>>> import numpy as np
>>> from numpy import linalg as LA
>>> np.set_printoptions(suppress=True, linewidth=200)
>>> X = np.loadtxt("run17.csv", delimiter=",")
>>> print(X)
[[-19.215  58.802   2.789]
 [-20.076  58.766  -0.102]
 [-21.221  60.271   0.065]
 [-19.03   60.899   0.633]
 [-19.833  60.924  -1.48 ]
 [-20.383  58.46   -0.634]
 [-19.07   60.266  -0.435]
 [-21.538  62.62    2.367]
 [-17.935  61.367  -0.422]
 [-21.099  58.602  -0.865]]
>>> z = X[:, 2] > np.median(X[:, 2])
>>> f = X[z].mean(axis=0) - X[~z].mean(axis=0)
>>> print(((X - X.mean(axis=0)) @ f > 0).astype(int))
[1 0 1 1 0 0 0 1 0 0]
>>> print(f.round(3))
[-0.552  0.348  1.918]
>>> print(z.astype(int))
[1 1 1 1 0 0 0 1 0 0]
>>> print([round(float(x), 3) for x in LA.svd(X, compute_uv=False)[:3]])
[200.276, 4.138, 3.611]
>>> print(round(np.log10(LA.cond(X))))
2
>>> print(np.round(np.abs(LA.svd(X)[2][-1]), 3))
[0.948 0.314 0.046]
>>> other = np.c_[X[:, :2] @ np.array([[0, 1], [2, 0]]), np.array([1, 1, 0, 2, 3, 3, 2, 0, 2, 0])]
>>> print(other)
[[117.604 -19.215   1.   ]
 [117.532 -20.076   1.   ]
 [120.542 -21.221   0.   ]
 [121.798 -19.03    2.   ]
 [121.848 -19.833   3.   ]
 [116.92  -20.383   3.   ]
 [120.532 -19.07    2.   ]
 [125.24  -21.538   0.   ]
 [122.734 -17.935   2.   ]
 [117.204 -21.099   0.   ]]
>>> print(LA.matrix_rank(np.c_[X, other]))
4
>>> print(LA.matrix_rank(other))
3
>>> print(np.round(LA.norm(LA.qr(X)[0].T @ other, axis=0) ** 2 / ((other ** 2).sum(axis=0) + 1e-12), 3))
[1.    1.    0.795]
>>> print(np.round(LA.norm(other - X @ LA.lstsq(X, other)[0], axis=0), 3) + 0)
[0.    0.    2.563]
>>> print(np.round(LA.lstsq(X, other[:, 0])[0], 3) + 0)
[0. 2. 0.]
>>> C = X[[4, 2]].astype(float)
>>> for _ in range(5):
...     z = LA.norm(X[:, None] - C, axis=-1).argmin(axis=1)
...     C = np.array([X[z == j].mean(axis=0) for j in range(2)])
... 
>>> print(z)
[1 1 1 0 0 1 0 1 0 1]
>>> print(np.bincount(z))
[4 6]
>>> print(np.abs(C[1] - C[0]).argmax())
0
>>> print(np.round(C[1] - C[0], 3))
[-1.622 -1.277  1.029]
>>> print(C.round(3))
[[-18.967  60.864  -0.426]
 [-20.589  59.587   0.603]]
